>>> import numpy as np
>>> np.set_printoptions(precision=2, suppress=True, linewidth=120, floatmode="fixed")
>>> J = np.load("sample12.npy")
>>> print(J)
[[5 0 0 0 0 0 0 0 0 0 0 0 0 0]
 [0 0 0 0 0 0 0 0 0 0 0 0 0 0]
 [0 0 1 0 0 0 0 0 0 0 0 0 0 0]
 [0 0 0 3 0 0 0 0 0 0 0 0 0 0]
 [0 0 0 0 1 0 0 0 0 0 0 0 0 0]
 [0 0 0 0 0 5 0 0 0 0 0 0 0 0]
 [0 0 0 0 0 0 2 0 0 0 0 0 0 0]
 [0 0 0 0 0 0 0 1 0 0 0 0 0 0]
 [0 0 0 0 0 0 0 0 0 0 0 0 0 0]
 [0 0 0 0 0 0 0 0 0 5 0 0 0 0]
 [0 0 0 0 0 0 0 0 0 0 3 0 0 0]
 [0 0 0 0 0 0 0 0 0 0 0 5 0 0]
 [0 0 0 0 0 0 0 0 0 0 0 0 2 0]
 [0 0 0 0 0 0 0 0 0 0 0 0 0 0]]
>>> print(np.linalg.norm(J, axis=1).argmax())
0
>>> print(round(np.linalg.norm(J[5], 1), 2), round(float(np.linalg.norm(J[5], np.inf)), 2))
5.0 5.0
>>> print(np.round(np.linalg.norm(J, 2), 2))
5.0
>>> rng = np.random.default_rng(4875)
>>> idx = rng.permutation(14)
>>> print(idx)
[11  0  7  9 10  2  5  6 13  3  1 12  4  8]
>>> Y = J[idx][:, idx]
>>> print(np.diag(Y))
[5 5 1 5 3 1 5 2 0 3 0 2 1 0]
>>> print(np.round(np.linalg.det(Y), 2), round(float(np.linalg.det(J[idx])), 2))
0.0 0.0
>>> print(np.prod(np.diag(J)), np.round(np.linalg.det(J), 2))
0 0.0
>>> print(np.sort(np.linalg.eigvals(J)))
[0.00 0.00 0.00 1.00 1.00 1.00 2.00 2.00 3.00 3.00 5.00 5.00 5.00 5.00]
>>> print(np.linalg.matrix_rank(J - J[0, 0] * np.eye(14)))
10
>>> M = np.load("arr.npy")
>>> print(M)
[[-1 -3 -3  2  0 -2  0 -1  3  2 -3  2  0]
 [-3 -1 -3 -3  2  0 -2  0 -1  3  2 -3  2]
 [-3 -3 -1 -3 -3  2  0 -2  0 -1  3  2 -3]
 [ 2 -3 -3 -1 -3 -3  2  0 -2  0 -1  3  2]
 [ 0  2 -3 -3 -1 -3 -3  2  0 -2  0 -1  3]
 [-2  0  2 -3 -3 -1 -3 -3  2  0 -2  0 -1]
 [ 0 -2  0  2 -3 -3 -1 -3 -3  2  0 -2  0]
 [-1  0 -2  0  2 -3 -3 -1 -3 -3  2  0 -2]
 [ 3 -1  0 -2  0  2 -3 -3 -1 -3 -3  2  0]
 [ 2  3 -1  0 -2  0  2 -3 -3 -1 -3 -3  2]
 [-3  2  3 -1  0 -2  0  2 -3 -3 -1 -3 -3]
 [ 2 -3  2  3 -1  0 -2  0  2 -3 -3 -1 -3]
 [ 0  2 -3  2  3 -1  0 -2  0  2 -3 -3 -1]]
>>> O, r_ = np.linalg.qr(M)
>>> print(round(abs(r_[0, 0]), 2), round(np.linalg.norm(M[:, 0]), 2))
7.35 7.35
>>> print(round(np.trace(O @ O.T), 2))
13.0
